$ python -q
>>> import numpy as np
>>> import numpy.linalg as la
>>> np.set_printoptions(suppress=True, linewidth=100)
>>> rnd = lambda a: np.round(a, 2) + 0
>>> feats = np.loadtxt("arr.csv", delimiter=",")
>>> feats
array([[ 2.,  1.,  2., -4.,  2.,  3.,  2.],
       [ 0.,  2., -1.,  6.,  2., -1., -3.],
       [-1.,  0.,  0.,  4., -2.,  0., -2.],
       [ 0., -3.,  3., -4.,  2.,  2.,  2.],
       [ 0., -2., -1., -4.,  1., -2.,  2.],
       [ 0., -3.,  1.,  0.,  3., -2.,  0.]])
>>> Y = feats[0, 0] * feats[1:] - np.outer(feats[1:, 0], feats[0])
>>> Y
array([[ 0.,  4., -2., 12.,  4., -2., -6.],
       [ 0.,  1.,  2.,  4., -2.,  3., -2.],
       [ 0., -6.,  6., -8.,  4.,  4.,  4.],
       [ 0., -4., -2., -8.,  2., -4.,  4.],
       [ 0., -6.,  2.,  0.,  6., -4.,  0.]])
>>> np.flatnonzero(~Y.round(6).any(axis=1))
array([], dtype=int64)
>>> blk = np.stack([feats, 4 * feats, feats[::-1]])
>>> la.matrix_rank(blk.reshape(3, -1))
np.int64(2)
>>> la.matrix_rank(blk)
array([6, 6, 6])
>>> rnd(la.norm(blk, axis=(1, 2)))
array([14.87, 59.46, 14.87])
>>> A, _ = la.qr(np.array([[2.4, -0.1, 1.2, -2.4],
...     [2.4, -1.1, -1.1, 0.4],
...     [-1.2, 0.4, 1.4, 1.2],
...     [1.1, 1.7, 0.2, -0.6]]))
>>> rnd(A)
array([[-0.64,  0.08, -0.7 , -0.32],
       [-0.64, -0.42,  0.26,  0.59],
       [ 0.32,  0.14, -0.61,  0.71],
       [-0.29,  0.9 ,  0.27,  0.2 ]])
>>> x0 = np.array([-8, 8, 1, 5])
>>> rnd(A @ np.eye(4)[0])
array([-0.64, -0.64,  0.32, -0.29])
>>> rnd(A * x0)
array([[ 5.1 ,  0.6 , -0.7 , -1.62],
       [ 5.1 , -3.34,  0.26,  2.95],
       [-2.55,  1.08, -0.61,  3.57],
       [ 2.34,  7.16,  0.27,  0.98]])
>>> rnd((A * x0).sum(axis=1))
array([ 3.39,  4.97,  1.49, 10.75])
>>> np.sign((A @ x0).round(6))
array([1., 1., 1., 1.])
>>> Y = np.array([[4, -2], [3, 1], [2, -3], [2, 5]])
>>> Z = np.array([[-2, 1, -1], [-1, 3, -1]])
>>> J = Y @ Z
>>> J
array([[-6, -2, -2],
       [-7,  6, -4],
       [-1, -7,  1],
       [-9, 17, -7]])
>>> U, sv, Vt = la.svd(J)
>>> np.argmax(sv[:-1] / (sv[1:] + 1e-6)) + 1
np.int64(2)
>>> rnd(sv)
array([23.33,  8.42,  0.  ])
>>> Y = U[:, :2] @ np.diag(sv[:2]) @ Vt[:2]
>>> la.matrix_rank(J, rtol=0.05)
np.int64(2)
>>> rnd(la.norm(J - Y) / la.norm(J))
np.float64(0.0)
>>> la.matrix_rank(Y)
np.int64(2)
>>> rnd(Y)
array([[-6., -2., -2.],
       [-7.,  6., -4.],
       [-1., -7.,  1.],
       [-9., 17., -7.]])
>>> rnd(la.norm(J - Y, 2)), rnd(sv[2])
(np.float64(0.0), np.float64(0.0))
>>> U, sv, Vt = la.svd(J)
>>> vecs = Vt[:(sv > 1e-8).sum()]
>>> rng = np.random.default_rng(62885)
>>> x0 = J[0] + 5 * J[2] + rng.integers(2) * np.eye(3)[0]
>>> x0
array([-10., -37.,   3.])
>>> print(np.allclose(vecs.T @ vecs @ x0, x0))
False
>>> Y = J + rng.integers(-2, 3, (4, 2)) @ rng.integers(-2, 3, (2, 3))
>>> Y
array([[-6,  0,  0],
       [-5,  6, -3],
       [ 1, -5,  4],
       [-9, 17, -7]])
>>> print(np.abs(Y - J).sum(axis=1))
[4 3 7 0]
>>> print(la.matrix_rank(Y - J, tol=1e-8))
2
>>> C2 = Y.T @ Y
>>> la.matrix_rank(C2)
np.int64(3)
